% python3 -q
>>> import numpy as np
>>> import numpy.linalg as la
>>> np.set_printoptions(precision=3, suppress=True, linewidth=160, sign=" ")
>>> X = np.load("a.npy")
>>> print(X)
[[-1  3 -1  3]
 [ 3  0  3  0]
 [-1  3 -1  3]
 [ 3  0  3  0]]
>>> rng = np.random.default_rng(762345)
>>> z = rng.permutation(4)
>>> print(z)
[ 1  0  3  2]
>>> other = X[z][:, z]
>>> print(np.allclose(other, X))
False
>>> print(np.round(np.sort(np.abs(la.eigvals(other))), 3) + 0)
[ 0.     0.     5.083  7.083]
>>> print(other)
[[ 0  3  0  3]
 [ 3 -1  3 -1]
 [ 0  3  0  3]
 [ 3 -1  3 -1]]
>>> print(np.round(la.det(other), 3), round(la.det(X[z]), 3))
0.0 0.0
>>> print([round(float(x), 3) for x in la.svd(X, compute_uv=False)[:3]])
[7.083, 5.083, 0.0]
>>> print(np.argsort(-la.norm(X, axis=0).round(6), kind="stable")[:3])
[ 0  2  1]
>>> print([round(float(la.det(X[:i, :i])), 2) + 0 for i in range(1, 5)])
[-1.0, -9.0, 0.0, 0.0]
>>> print(np.abs(np.diag(la.qr(X)[1])) > 1e-9)
[ True  True False False]
>>> print(round(np.trace(la.pinv(X) @ X), 3))
2.0
>>> mat = np.load("mat.npy")
>>> print(mat)
[[-1.761  2.526 -3.647  6.55  -2.416]
 [-0.047 -0.57  -0.516 -1.558  0.426]
 [-0.706  0.696 -1.659  1.707 -0.718]
 [-0.359  0.893 -0.563  2.102 -0.724]
 [ 0.13  -0.145  0.202 -0.439  0.156]
 [-0.612  0.16  -1.388 -0.307 -0.069]
 [ 0.25  -0.464  0.53  -0.875  0.342]
 [-1.388  1.085 -3.364  2.62  -1.18 ]
 [-0.749  0.605 -1.88   1.399 -0.653]
 [ 0.813 -1.84   1.53  -5.046  1.733]
 [ 1.21  -1.603  2.834 -4.149  1.608]
 [ 0.011  0.637  0.371  1.735 -0.494]
 [ 0.363 -0.749  0.805 -2.442  0.831]
 [ 1.623 -2.189  3.553 -5.776  2.19 ]
 [-1.894  3.121 -3.892  8.585 -3.082]
 [ 1.179 -1.134  2.928 -2.753  1.193]
 [-0.764  0.873 -1.748  2.489 -0.935]
 [-0.347  0.046 -0.826  0.237 -0.163]
 [-0.075 -0.058 -0.202 -0.39   0.083]
 [ 1.112 -1.589  2.375 -4.152  1.549]
 [ 0.383 -0.551  0.648 -0.99   0.394]
 [ 1.25  -2.242  2.346 -5.681  2.022]
 [ 1.439 -2.218  3.283 -6.04   2.248]
 [ 0.457 -0.768  0.978 -1.652  0.64 ]
 [-2.237  3.753 -4.137  9.037 -3.264]
 [-0.923  1.593 -2.027  4.604 -1.631]]
>>> P = mat @ la.solve(mat.T @ mat, mat.T)
>>> print(np.round(la.eigvalsh(P), 3) + 0)
[ 0.  0.  0.  0.  0.  0.  0.  0.  0.  0.  0.  0.  0.  0.  0.  0.  0.  0.  0.  0.  0.  1.  1.  1.  1.  1.]
>>> J = np.loadtxt("data.csv", delimiter=",")
>>> print(J)
[[ 1.  0.  0.  0.  0.  0.  0.  0.  0.  0.  0.  0.  0.]
 [-8.  1.  0.  0.  0.  0.  0.  0.  0.  0.  0.  0.  0.]
 [-9.  0.  1.  0.  0.  0.  0.  0.  0.  0.  0.  0.  0.]
 [-3. -1. -6.  1.  0.  0.  0.  0.  0.  0.  0.  0.  0.]
 [-2.  9. -2. -2.  1.  0.  0.  0.  0.  0.  0.  0.  0.]
 [-4.  5.  0. -1. -4.  1.  0.  0.  0.  0.  0.  0.  0.]
 [ 7. -6.  4. -7.  3.  2.  1.  0.  0.  0.  0.  0.  0.]
 [ 6. -3. -5.  6. -7. -2. -6.  1.  0.  0.  0.  0.  0.]
 [ 8.  7.  7. -9.  6. -6. -1. -7.  1.  0.  0.  0.  0.]
 [-8.  3.  1.  6. -1.  7.  2.  2. -4.  1.  0.  0.  0.]
 [ 0.  7.  8. -7.  8.  3. -9. -6.  1.  1.  1.  0.  0.]
 [ 4. -3. -8. -4. -9. -6.  7. -1. -1.  9. -9.  1.  0.]
 [ 5.  2.  7. -5. -2.  9. -8. -2. -3.  7. -5.  1.  1.]]
>>> print(la.cond(J) > 100)
True
>>> print(la.matrix_rank(J, rtol=0.1))
8
>>> print(np.argsort(-la.norm(J, axis=0).round(6), kind="stable")[:3])
[ 0  2  3]
>>> print(round(float(la.norm(J, 2) / la.norm(J)), 3))
0.613
>>> U, sv, VT = la.svd(J, full_matrices=False)
>>> print(np.allclose(U * sv @ VT, J))
True
>>> print(np.round(sv / sv[0], 3) + 0)
[ 1.     0.815  0.596  0.556  0.428  0.274  0.197  0.161  0.064  0.039  0.018  0.     0.   ]
>>> print(sv.round(3) + 0)
[ 29.996  24.455  17.865  16.677  12.839   8.212   5.902   4.836   1.924   1.184   0.55    0.001   0.   ]
>>> print(np.round(np.sqrt((sv ** 2).sum()), 3), np.round(la.norm(J), 3))
48.898 48.898
>>> W = np.array([[-2, 2, -1, -2, 1],
...     [-1, -1, -3, -2, -2],
...     [0, 1, -1, 3, -2],
...     [-2, 0, -3, -3, -2],
...     [-1, 1, 1, 1, -2],
...     [2, 2, -3, -3, 0],
...     [1, -1, 2, 0, 1],
...     [1, 3, 3, -3, 1],
...     [-2, 2, -2, -2, -1],
...     [3, -2, 2, 2, -1],
...     [-3, 3, 1, 1, -3],
...     [2, -2, 1, -3, 3],
...     [-2, 2, -3, -3, 2]])
>>> b = np.array([-1, -4, 1, 3, -5])
>>> hid = np.maximum(J @ W + b, 0)
>>> print((hid > 0).astype(int))
[[ 0  0  0  1  0]
 [ 1  0  1  1  0]
 [ 1  0  1  1  0]
 [ 1  0  1  0  1]
 [ 0  0  0  0  0]
 [ 1  0  0  0  0]
 [ 1  1  1  1  1]
 [ 0  1  0  0  1]
 [ 0  0  0  1  0]
 [ 1  0  0  0  0]
 [ 0  1  0  1  0]
 [ 1  0  1  1  1]
 [ 1  0  0  1  1]]
>>> print(la.matrix_rank(hid))
5
>>> print((hid > 0).mean(axis=0))
[ 0.615  0.231  0.385  0.615  0.385]
>>> W2 = np.array([[-2, 1, 1], [-1, -1, -2], [-2, 1, 2], [-1, -1, 2], [0, 2, 0]])
>>> print((hid @ W2).round(6).argmax(axis=1))
[ 2  2  2  2  0  1  2  1  2  1  2  1  2]
>>> print(W @ W2)
[[  6  -1 -12]
 [ 11  -5  -9]
 [ -2  -9   2]
 [ 13  -6 -14]
 [ -2  -6   1]
 [  3   0 -14]
 [ -5   6   7]
 [ -8   6  -5]
 [  8  -6 -14]
 [-10   3  15]
 [  0 -12  -5]
 [ -1  14   2]
 [ 11   0 -18]]
>>> print(hid @ W2)
[[  -1.   -1.    2.]
 [ -57.    3.   60.]
 [ -76.    2.   83.]
 [ -28.   22.   24.]
 [   0.    0.    0.]
 [ -20.   10.   10.]
 [-127.    8.   73.]
 [  -4.   24.   -8.]
 [ -64.  -64.  128.]
 [ -60.   30.   30.]
 [ -57.  -57.   94.]
 [-251.  262.  197.]
 [-109.   42.   71.]]
